>>> import numpy as np
>>> np.set_printoptions(precision=1, suppress=True, linewidth=200, floatmode="fixed")
>>> rnd = lambda a: np.round(a, 1) + 0
>>> data = np.loadtxt("run3.csv", delimiter=",")
>>> print(data)
[[0.0 1.0 0.0 0.0]
 [1.0 0.0 1.0 0.0]
 [0.0 1.0 0.0 1.0]
 [0.0 0.0 1.0 0.0]]
>>> print(data.reshape(2, -1))
[[0.0 1.0 0.0 0.0 1.0 0.0 1.0 0.0]
 [0.0 1.0 0.0 1.0 0.0 0.0 1.0 0.0]]
>>> print(data.ravel(order="F"))
[0.0 1.0 0.0 0.0 1.0 0.0 1.0 0.0 0.0 1.0 0.0 1.0 0.0 0.0 1.0 0.0]
>>> T = data.reshape(4, 2, -1)
>>> print(np.einsum("ihd,jhd->hij", T, T).shape)
(2, 4, 4)
>>> print(T.transpose(1, 0, 2))
[[[0.0 1.0]
  [1.0 0.0]
  [0.0 1.0]
  [0.0 0.0]]

 [[0.0 0.0]
  [1.0 0.0]
  [0.0 1.0]
  [1.0 0.0]]]
>>> print(T.shape)
(4, 2, 2)
>>> print(rnd(np.abs(np.linalg.eigvals(data)).max()))
1.6
>>> print(rnd(np.sort(np.abs(np.linalg.eigvals(data)))))
[0.6 0.6 1.6 1.6]
>>> print(np.allclose(data @ data.T, data.T @ data))
True
>>> print((data + data.T) / 2)
[[0.0 1.0 0.0 0.0]
 [1.0 0.0 1.0 0.0]
 [0.0 1.0 0.0 1.0]
 [0.0 0.0 1.0 0.0]]
>>> print(rnd(np.linalg.det(data)))
1.0
>>> q, R = np.linalg.qr(data)
>>> print(rnd(np.trace(q @ q.T)))
4.0
>>> print(np.allclose(R.T @ R, data.T @ data))
True
>>> print(abs(R[0, 0]), rnd(np.linalg.norm(data[:, 0])))
1.0 1.0
>>> print(rnd(q))
[[ 0.0  0.7  0.0  0.7]
 [-1.0  0.0  0.0  0.0]
 [ 0.0  0.7  0.0 -0.7]
 [ 0.0  0.0 -1.0  0.0]]
>>> print(q.shape, R.shape)
(4, 4) (4, 4)
>>> print(rnd(R))
[[-1.0  0.0 -1.0  0.0]
 [ 0.0  1.4  0.0  0.7]
 [ 0.0  0.0 -1.0  0.0]
 [ 0.0  0.0  0.0 -0.7]]
>>> P = np.triu(np.array([[1, -3, 3, -1], [-3, 2, -3, -1], [-3, 3, 3, 0], [-2, 0, 0, -3]]), 1) + np.eye(4)
>>> other = P @ data @ np.linalg.inv(P)
>>> print(rnd(np.linalg.det(other)))
1.0
>>> print(np.linalg.matrix_rank(other))
4
>>> print(P @ data - data @ P)
[[-3.0  3.0 -1.0  4.0]
 [ 0.0  0.0 -4.0 -2.0]
 [ 0.0  0.0  3.0  1.0]
 [ 0.0  0.0  0.0  0.0]]
